$ python -q
>>> import numpy as np
>>> np.set_printoptions(precision=3, suppress=True, linewidth=200, sign=" ")
>>> W0 = np.loadtxt("m.csv", delimiter=",")
>>> W0
array([[-1.,  2., -1., -1.,  1.,  0.,  0.],
       [ 2.,  2., -3., -3.,  3.,  0.,  0.],
       [ 1., -3.,  1.,  0., -2.,  0.,  0.],
       [ 1.,  0.,  2., -1.,  1.,  0.,  0.],
       [-3., -2.,  0., -1., -3.,  0.,  0.],
       [ 0.,  0.,  0.,  0.,  0.,  1.,  1.],
       [ 0.,  0.,  0.,  0.,  0., -1.,  2.]])
>>> U, sv = np.linalg.svd(W0)
Traceback (most recent call last):
  File "<python-input-4>", line 1, in <module>
    U, sv = np.linalg.svd(W0)
    ^^^^^
ValueError: too many values to unpack (expected 2)
>>> U, sv, vt = np.linalg.svd(W0, full_matrices=False)
>>> (sv > 1e-8).sum()
np.int64(7)
>>> np.cumsum(sv ** 2) / np.sum(sv ** 2)
array([ 0.599,  0.77 ,  0.877,  0.933,  0.982,  1.   ,  1.   ])
>>> sv / sv[0]
array([ 1.   ,  0.534,  0.424,  0.305,  0.285,  0.173,  0.025])
>>> sv
array([ 7.543,  4.029,  3.198,  2.303,  2.148,  1.303,  0.192])
>>> vec = np.array([1, 0, 1, 1, 0, 1, -1])
>>> target = W0 @ vec
>>> b, lr = np.zeros(7), 1 / np.linalg.norm(W0, 2) ** 2
>>> for i in range(50):
...     b -= lr * W0.T @ (W0 @ b - target)
...     if i % 10 == 0: print(i, round(np.linalg.norm(W0 @ b - target), 3))
... 
0 5.48
10 1.199
20 0.596
30 0.373
40 0.264
>>> round(np.linalg.cond(W0), 3)
np.float64(39.358)
>>> b
array([ 0.884, -0.18 ,  0.975,  1.042,  0.217,  0.857, -1.034])
>>> T = np.stack([W0, 4 * W0, W0[::-1]])
>>> (T @ W0.T).shape
(3, 7, 7)
>>> T.sum(axis=0)
array([[ -5.,  10.,  -5.,  -5.,   5.,  -1.,   2.],
       [ 10.,  10., -15., -15.,  15.,   1.,   1.],
       [  2., -17.,   5.,  -1., -13.,   0.,   0.],
       [  6.,   0.,  12.,  -6.,   6.,   0.,   0.],
       [-14., -13.,   1.,  -5., -17.,   0.,   0.],
       [  2.,   2.,  -3.,  -3.,   3.,   5.,   5.],
       [ -1.,   2.,  -1.,  -1.,   1.,  -5.,  10.]])
>>> np.linalg.matrix_rank(T)
array([ 7,  7,  7])
>>> T.shape
(3, 7, 7)
>>> np.linalg.matrix_rank(T.reshape(3, -1))
np.int64(2)
>>> feats = np.load("w.npy")
>>> feats
array([[-2.,  1.,  1.,  1.,  1.,  1.,  1.,  1.,  1.,  1.,  1.,  1.],
       [ 1., -2.,  1.,  1.,  1.,  1.,  1.,  1.,  1.,  1.,  1.,  1.],
       [ 1.,  1., -2.,  1.,  1.,  1.,  1.,  1.,  1.,  1.,  1.,  1.],
       [ 1.,  1.,  1., -2.,  1.,  1.,  1.,  1.,  1.,  1.,  1.,  1.],
       [ 1.,  1.,  1.,  1., -2.,  1.,  1.,  1.,  1.,  1.,  1.,  1.],
       [ 1.,  1.,  1.,  1.,  1., -2.,  1.,  1.,  1.,  1.,  1.,  1.],
       [ 1.,  1.,  1.,  1.,  1.,  1., -2.,  1.,  1.,  1.,  1.,  1.],
       [ 1.,  1.,  1.,  1.,  1.,  1.,  1., -2.,  1.,  1.,  1.,  1.],
       [ 1.,  1.,  1.,  1.,  1.,  1.,  1.,  1., -2.,  1.,  1.,  1.],
       [ 1.,  1.,  1.,  1.,  1.,  1.,  1.,  1.,  1., -2.,  1.,  1.],
       [ 1.,  1.,  1.,  1.,  1.,  1.,  1.,  1.,  1.,  1., -2.,  1.],
       [ 1.,  1.,  1.,  1.,  1.,  1.,  1.,  1.,  1.,  1.,  1., -2.]])
>>> other = np.array([[0, -1],
...     [3, 2],
...     [0, 2],
...     [1, -1],
...     [3, -3],
...     [3, -1],
...     [-3, -1],
...     [2, 0],
...     [-2, -1],
...     [1, -3],
...     [0, 2],
...     [-3, 0]])
>>> np.linalg.matrix_rank(np.vstack([feats, other.T]))
np.int64(12)
>>> np.vstack([feats, other.T]).shape
(14, 12)
>>> np.einsum("ij->j", feats)
array([ 9.,  9.,  9.,  9.,  9.,  9.,  9.,  9.,  9.,  9.,  9.,  9.])
>>> np.einsum("ik,kj->ij", feats, other)
array([[  5.,  -2.],
       [ -4., -11.],
       [  5., -11.],
       [  2.,  -2.],
       [ -4.,   4.],
       [ -4.,  -2.],
       [ 14.,  -2.],
       [ -1.,  -5.],
       [ 11.,  -2.],
       [  2.,   4.],
       [  5., -11.],
       [ 14.,  -5.]])
>>> np.einsum("ij,ij->i", feats, feats)
array([ 15.,  15.,  15.,  15.,  15.,  15.,  15.,  15.,  15.,  15.,  15.,  15.])
>>> np.einsum("ik,kj->ji", feats, other)
array([[  5.,  -4.,   5.,   2.,  -4.,  -4.,  14.,  -1.,  11.,   2.,   5.,  14.],
       [ -2., -11., -11.,  -2.,   4.,  -2.,  -2.,  -5.,  -2.,   4., -11.,  -5.]])
>>> other.T @ feats.T
array([[  5.,  -4.,   5.,   2.,  -4.,  -4.,  14.,  -1.,  11.,   2.,   5.,  14.],
       [ -2., -11., -11.,  -2.,   4.,  -2.,  -2.,  -5.,  -2.,   4., -11.,  -5.]])
>>> round(np.linalg.eigvalsh(feats).min(), 3)
np.float64(-3.0)
>>> np.all(np.linalg.eigvalsh(feats) > 0)
np.False_
>>> q, V = np.linalg.qr(feats[:, :9])[0], np.linalg.qr(feats[:, 9:])[0]
>>> sv = np.linalg.svd(q.T @ V, compute_uv=False)
>>> (sv > 0.9).sum()
np.int64(0)
>>> sv.round(3) + 0
array([ 0.756,  0.   ,  0.   ])
>>> np.degrees(np.arccos(sv.clip(0, 1)))
array([ 40.893,  90.   ,  90.   ])
>>> rng = np.random.default_rng(23276)
>>> z = rng.permutation(12)
>>> other = feats[:, z] * rng.choice([-1, 1], 12)
>>> other
array([[-1., -1., -1.,  1., -1.,  1., -1., -2.,  1., -1., -1., -1.],
       [-1., -1., -1.,  1., -1.,  1., -1.,  1.,  1., -1., -1.,  2.],
       [-1., -1., -1.,  1., -1.,  1., -1.,  1.,  1.,  2., -1., -1.],
       [-1., -1., -1.,  1.,  2.,  1., -1.,  1.,  1., -1., -1., -1.],
       [-1.,  2., -1.,  1., -1.,  1., -1.,  1.,  1., -1., -1., -1.],
       [-1., -1., -1.,  1., -1.,  1., -1.,  1.,  1., -1.,  2., -1.],
       [-1., -1., -1.,  1., -1.,  1.,  2.,  1.,  1., -1., -1., -1.],
       [-1., -1., -1.,  1., -1., -2., -1.,  1.,  1., -1., -1., -1.],
       [-1., -1., -1.,  1., -1.,  1., -1.,  1., -2., -1., -1., -1.],
       [-1., -1., -1., -2., -1.,  1., -1.,  1.,  1., -1., -1., -1.],
       [-1., -1.,  2.,  1., -1.,  1., -1.,  1.,  1., -1., -1., -1.],
       [ 2., -1., -1.,  1., -1.,  1., -1.,  1.,  1., -1., -1., -1.]])
>>> U, _, vt = np.linalg.svd(feats.T @ other)
>>> np.round(np.linalg.lstsq(feats, other)[0], 3) + 0
array([[ 0.,  0.,  0.,  0.,  0.,  0.,  0.,  1.,  0.,  0.,  0.,  0.],
       [ 0.,  0.,  0.,  0.,  0.,  0.,  0.,  0.,  0.,  0.,  0., -1.],
       [ 0.,  0.,  0.,  0.,  0.,  0.,  0.,  0.,  0., -1.,  0.,  0.],
       [ 0.,  0.,  0.,  0., -1.,  0.,  0.,  0.,  0.,  0.,  0.,  0.],
       [ 0., -1.,  0.,  0.,  0.,  0.,  0.,  0.,  0.,  0.,  0.,  0.],
       [ 0.,  0.,  0.,  0.,  0.,  0.,  0.,  0.,  0.,  0., -1.,  0.],
       [ 0.,  0.,  0.,  0.,  0.,  0., -1.,  0.,  0.,  0.,  0.,  0.],
       [ 0.,  0.,  0.,  0.,  0.,  1.,  0.,  0.,  0.,  0.,  0.,  0.],
       [ 0.,  0.,  0.,  0.,  0.,  0.,  0.,  0.,  1.,  0.,  0.,  0.],
       [ 0.,  0.,  0.,  1.,  0.,  0.,  0.,  0.,  0.,  0.,  0.,  0.],
       [ 0.,  0., -1.,  0.,  0.,  0.,  0.,  0.,  0.,  0.,  0.,  0.],
       [-1.,  0.,  0.,  0.,  0.,  0.,  0.,  0.,  0.,  0.,  0.,  0.]])
>>> z
array([ 11,   4,  10,   9,   3,   7,   6,   0,   8,   2,   5,   1])
>>> vec = np.array([-1, -1, 0, 1, 2, 1, -2, -2, 1, -2, 1, -1])
>>> target = other @ vec
>>> b, lr = np.zeros(12), 1 / np.linalg.norm(other, 2) ** 2
>>> for i in range(60):
...     b -= lr * other.T @ (other @ b - target)
...     if i % 10 == 0: print(i, round(np.linalg.norm(other @ b - target), 3))
... 
0 12.196
10 3.756
20 1.157
30 0.356
40 0.11
50 0.034
>>> round(float(np.linalg.cond(other)), 3)
3.0
>>> K = np.load("dump.npy")
>>> K
array([[ 0.589, -0.411, -0.046, -0.046,  0.32 ,  0.32 , -0.228,  0.228,  0.411,  0.046],
       [-0.411,  0.589, -0.046, -0.046,  0.32 ,  0.32 , -0.228,  0.228,  0.411,  0.046],
       [-0.046, -0.046,  0.995, -0.005,  0.036,  0.036, -0.025,  0.025,  0.046,  0.005],
       [-0.046, -0.046, -0.005,  0.995,  0.036,  0.036, -0.025,  0.025,  0.046,  0.005],
       [ 0.32 ,  0.32 ,  0.036,  0.036,  0.751, -0.249,  0.178, -0.178, -0.32 , -0.036],
       [ 0.32 ,  0.32 ,  0.036,  0.036, -0.249,  0.751,  0.178, -0.178, -0.32 , -0.036],
       [-0.228, -0.228, -0.025, -0.025,  0.178,  0.178,  0.873,  0.127,  0.228,  0.025],
       [ 0.228,  0.228,  0.025,  0.025, -0.178, -0.178,  0.127,  0.873, -0.228, -0.025],
       [ 0.411,  0.411,  0.046,  0.046, -0.32 , -0.32 ,  0.228, -0.228,  0.589, -0.046],
       [ 0.046,  0.046,  0.005,  0.005, -0.036, -0.036,  0.025, -0.025, -0.046,  0.995]])
>>> vals, V = np.linalg.eigh(K)
>>> np.round(V.T @ K @ V, 3) + 0
array([[-1.,  0.,  0.,  0.,  0.,  0.,  0.,  0.,  0.,  0.],
       [ 0.,  1.,  0.,  0.,  0.,  0.,  0.,  0.,  0.,  0.],
       [ 0.,  0.,  1.,  0.,  0.,  0.,  0.,  0.,  0.,  0.],
       [ 0.,  0.,  0.,  1.,  0.,  0.,  0.,  0.,  0.,  0.],
       [ 0.,  0.,  0.,  0.,  1.,  0.,  0.,  0.,  0.,  0.],
       [ 0.,  0.,  0.,  0.,  0.,  1.,  0.,  0.,  0.,  0.],
       [ 0.,  0.,  0.,  0.,  0.,  0.,  1.,  0.,  0.,  0.],
       [ 0.,  0.,  0.,  0.,  0.,  0.,  0.,  1.,  0.,  0.],
       [ 0.,  0.,  0.,  0.,  0.,  0.,  0.,  0.,  1.,  0.],
       [ 0.,  0.,  0.,  0.,  0.,  0.,  0.,  0.,  0.,  1.]])
>>> round(K[:, 5] @ K[:, 1], 3)
np.float64(0.0)
>>> np.round(K @ K.T, 3) + 0
array([[ 1.,  0.,  0.,  0.,  0.,  0.,  0.,  0.,  0.,  0.],
       [ 0.,  1.,  0.,  0.,  0.,  0.,  0.,  0.,  0.,  0.],
       [ 0.,  0.,  1.,  0.,  0.,  0.,  0.,  0.,  0.,  0.],
       [ 0.,  0.,  0.,  1.,  0.,  0.,  0.,  0.,  0.,  0.],
       [ 0.,  0.,  0.,  0.,  1.,  0.,  0.,  0.,  0.,  0.],
       [ 0.,  0.,  0.,  0.,  0.,  1.,  0.,  0.,  0.,  0.],
       [ 0.,  0.,  0.,  0.,  0.,  0.,  1.,  0.,  0.,  0.],
       [ 0.,  0.,  0.,  0.,  0.,  0.,  0.,  1.,  0.,  0.],
       [ 0.,  0.,  0.,  0.,  0.,  0.,  0.,  0.,  1.,  0.],
       [ 0.,  0.,  0.,  0.,  0.,  0.,  0.,  0.,  0.,  1.]])
>>> np.linalg.svd(K, compute_uv=False)
array([ 1.,  1.,  1.,  1.,  1.,  1.,  1.,  1.,  1.,  1.])
>>> np.linalg.norm(K, axis=0)
array([ 1.,  1.,  1.,  1.,  1.,  1.,  1.,  1.,  1.,  1.])
>>> np.round(K.T @ K, 3) + 0
array([[ 1.,  0.,  0.,  0.,  0.,  0.,  0.,  0.,  0.,  0.],
       [ 0.,  1.,  0.,  0.,  0.,  0.,  0.,  0.,  0.,  0.],
       [ 0.,  0.,  1.,  0.,  0.,  0.,  0.,  0.,  0.,  0.],
       [ 0.,  0.,  0.,  1.,  0.,  0.,  0.,  0.,  0.,  0.],
       [ 0.,  0.,  0.,  0.,  1.,  0.,  0.,  0.,  0.,  0.],
       [ 0.,  0.,  0.,  0.,  0.,  1.,  0.,  0.,  0.,  0.],
       [ 0.,  0.,  0.,  0.,  0.,  0.,  1.,  0.,  0.,  0.],
       [ 0.,  0.,  0.,  0.,  0.,  0.,  0.,  1.,  0.,  0.],
       [ 0.,  0.,  0.,  0.,  0.,  0.,  0.,  0.,  1.,  0.],
       [ 0.,  0.,  0.,  0.,  0.,  0.,  0.,  0.,  0.,  1.]])
>>> np.linalg.pinv(K)
array([[ 0.589, -0.411, -0.046, -0.046,  0.32 ,  0.32 , -0.228,  0.228,  0.411,  0.046],
       [-0.411,  0.589, -0.046, -0.046,  0.32 ,  0.32 , -0.228,  0.228,  0.411,  0.046],
       [-0.046, -0.046,  0.995, -0.005,  0.036,  0.036, -0.025,  0.025,  0.046,  0.005],
       [-0.046, -0.046, -0.005,  0.995,  0.036,  0.036, -0.025,  0.025,  0.046,  0.005],
       [ 0.32 ,  0.32 ,  0.036,  0.036,  0.751, -0.249,  0.178, -0.178, -0.32 , -0.036],
       [ 0.32 ,  0.32 ,  0.036,  0.036, -0.249,  0.751,  0.178, -0.178, -0.32 , -0.036],
       [-0.228, -0.228, -0.025, -0.025,  0.178,  0.178,  0.873,  0.127,  0.228,  0.025],
       [ 0.228,  0.228,  0.025,  0.025, -0.178, -0.178,  0.127,  0.873, -0.228, -0.025],
       [ 0.411,  0.411,  0.046,  0.046, -0.32 , -0.32 ,  0.228, -0.228,  0.589, -0.046],
       [ 0.046,  0.046,  0.005,  0.005, -0.036, -0.036,  0.025, -0.025, -0.046,  0.995]])
